In [1]: import numpy as np

In [2]: from numpy import linalg as LA

In [3]: np.set_printoptions(precision=3, suppress=True, linewidth=140, floatmode="fixed")

In [4]: mat, _ = LA.qr(np.array([[-1.0, 0.4, 1.4, 0.7, -1.1],
   ...:     [-2.1, -0.2, 0.3, 0.7, -0.7],
   ...:     [0.5, 0.4, -0.6, 1.8, 0.3],
   ...:     [-0.1, -0.4, -1.3, -1.2, 1.3],
   ...:     [0.7, -2.9, -0.1, 0.9, -0.3]]))

In [5]: mat
Out[5]: 
array([[-0.403,  0.039,  0.569,  0.074,  0.712],
       [-0.846, -0.277, -0.241,  0.247, -0.297],
       [ 0.201,  0.187, -0.245,  0.907,  0.205],
       [-0.040, -0.148, -0.729, -0.294,  0.599],
       [ 0.282, -0.930,  0.162,  0.159,  0.064]])

In [6]: f = np.array([9, 2, 6])

In [7]: np.convolve(mat[2], f)
Out[7]: array([ 1.813,  2.089, -0.626,  8.792,  2.189,  5.850,  1.232])

In [8]: proj = np.triu(np.array([[2, 0, 1, 1, 0],
   ...:     [2, 1, 0, 2, 2],
   ...:     [2, 1, 2, 0, 0],
   ...:     [0, 1, 1, 2, 2],
   ...:     [2, 0, 0, 1, 0]]), 1) + np.eye(5)

In [9]: other = proj @ mat @ LA.inv(proj)

In [10]: LA.matrix_rank(other)
Out[10]: np.int64(5)

In [11]: np.round(np.trace(other), 3), round(np.trace(mat), 3)
Out[11]: (np.float64(-1.154), np.float64(-1.154))

In [12]: rng = np.random.default_rng(97520)

In [13]: lab = rng.permutation(5)

In [14]: lab
Out[14]: array([0, 4, 3, 2, 1])

In [15]: other = mat[lab][:, lab]

In [16]: other
Out[16]: 
array([[-0.403,  0.712,  0.074,  0.569,  0.039],
       [ 0.282,  0.064,  0.159,  0.162, -0.930],
       [-0.040,  0.599, -0.294, -0.729, -0.148],
       [ 0.201,  0.205,  0.907, -0.245,  0.187],
       [-0.846, -0.297,  0.247, -0.241, -0.277]])

In [17]: np.round(LA.det(other), 3), np.round(LA.det(mat[lab]), 3)
Out[17]: (np.float64(1.0), np.float64(1.0))

In [18]: np.diag(other)
Out[18]: array([-0.403,  0.064, -0.294, -0.245, -0.277])

In [19]: vec = np.array([0, -3, -3, 2, 2])

In [20]: np.abs(LA.eigvals(mat))
Out[20]: array([1.000, 1.000, 1.000, 1.000, 1.000])

In [21]: np.round(mat.T @ (mat @ vec), 3) + 0
Out[21]: array([ 0.000, -3.000, -3.000,  2.000,  2.000])

In [22]: W0 = np.array([[-7, -2, 9, 0, 11, 10, -4],
    ...:     [-14, 0, 3, 1, 26, 9, 13],
    ...:     [0, -2, 9, 0, 2, 9, -6],
    ...:     [-14, 2, -6, 1, 24, 0, 19]])

In [23]: rank = LA.matrix_rank(W0)

In [24]: rank
Out[24]: np.int64(3)

In [25]: ns = LA.svd(W0)[2][rank:].T

In [26]: [int(LA.matrix_rank(W0[:, :j + 1])) for j in range(7)]
Out[26]: [1, 2, 3, 3, 3, 3, 3]

In [27]: [int(LA.matrix_rank(np.delete(W0, i, axis=0))) for i in range(4)]
Out[27]: [2, 3, 3, 3]

In [28]: np.allclose(W0 @ ns, 0)
Out[28]: True
